In [1]: import numpy as np

In [2]: np.set_printoptions(suppress=True, linewidth=160)

In [3]: feats = np.loadtxt("block16.csv", delimiter=",")

In [4]: feats.round(2)
Out[4]: 
array([[ 0.94,  0.08, -0.13,  0.19],
       [ 0.08,  0.89,  0.17, -0.25],
       [-0.13,  0.17,  0.73,  0.39],
       [ 0.19, -0.25,  0.39,  0.45]])

In [5]: rng = np.random.default_rng(5331)

In [6]: z = rng.permutation(4)

In [7]: z
Out[7]: array([3, 0, 2, 1])

In [8]: Y = feats[z][:, z]

In [9]: Y.round(2)
Out[9]: 
array([[ 0.45,  0.19,  0.39, -0.25],
       [ 0.19,  0.94, -0.13,  0.08],
       [ 0.39, -0.13,  0.73,  0.17],
       [-0.25,  0.08,  0.17,  0.89]])

In [10]: np.round(np.diag(Y), 2)
Out[10]: array([0.45, 0.94, 0.73, 0.89])

In [11]: round(np.trace(Y), 2)
Out[11]: np.float64(3.0)

In [12]: U, sig, Vt = np.linalg.svd(feats, full_matrices=False)

In [13]: U.shape, sig.shape, Vt.shape
Out[13]: ((4, 4), (4,), (4, 4))

In [14]: np.round(U.T @ U, 2) + 0
Out[14]: 
array([[1., 0., 0., 0.],
       [0., 1., 0., 0.],
       [0., 0., 1., 0.],
       [0., 0., 0., 1.]])

In [15]: np.round(Vt @ Vt.T, 2) + 0
Out[15]: 
array([[1., 0., 0., 0.],
       [0., 1., 0., 0.],
       [0., 0., 1., 0.],
       [0., 0., 0., 1.]])

In [16]: np.round(np.cumsum(sig ** 2) / np.sum(sig ** 2), 2)
Out[16]: array([0.33, 0.67, 1.  , 1.  ])

In [17]: (sig > 1e-8).sum()
Out[17]: np.int64(3)

In [18]: evals, V = np.linalg.eigh(feats)

In [19]: np.round(V @ np.diag(evals) @ V.T, 2)
Out[19]: 
array([[ 0.94,  0.08, -0.13,  0.19],
       [ 0.08,  0.89,  0.17, -0.25],
       [-0.13,  0.17,  0.73,  0.39],
       [ 0.19, -0.25,  0.39,  0.45]])

In [20]: np.round(np.linalg.eigvalsh(feats + -1 * np.eye(4)), 2) + 0
Out[20]: array([-1.,  0.,  0.,  0.])

In [21]: np.round(V.T @ feats @ V, 2) + 0
Out[21]: 
array([[0., 0., 0., 0.],
       [0., 1., 0., 0.],
       [0., 0., 1., 0.],
       [0., 0., 0., 1.]])

In [22]: np.unique(evals.round(6) + 0, return_counts=True)[1]
Out[22]: array([1, 3])

In [23]: np.round(V.T @ V, 2) + 0
Out[23]: 
array([[1., 0., 0., 0.],
       [0., 1., 0., 0.],
       [0., 0., 1., 0.],
       [0., 0., 0., 1.]])

In [24]: evals.round(2) + 0
Out[24]: array([0., 1., 1., 1.])

In [25]: (evals > 1e-8).sum(), (evals < -1e-8).sum()
Out[25]: (np.int64(3), np.int64(0))

In [26]: np.round(np.linalg.eigvalsh(feats @ feats), 2) + 0
Out[26]: array([0., 1., 1., 1.])

In [27]: U, sig, Vt = np.linalg.svd(feats)

In [28]: V = Vt[:(sig > 1e-8).sum()]

In [29]: vec = feats[1] + -2 * feats[2] + rng.integers(2) * np.eye(4)[2]

In [30]: vec.round(2)
Out[30]: array([ 0.35,  0.54, -1.28, -1.02])

In [31]: round(float(np.linalg.norm(vec - V.T @ V @ vec)), 2)
Out[31]: 0.0

In [32]: np.linalg.matrix_rank(np.vstack([feats, vec]))
Out[32]: np.int64(3)
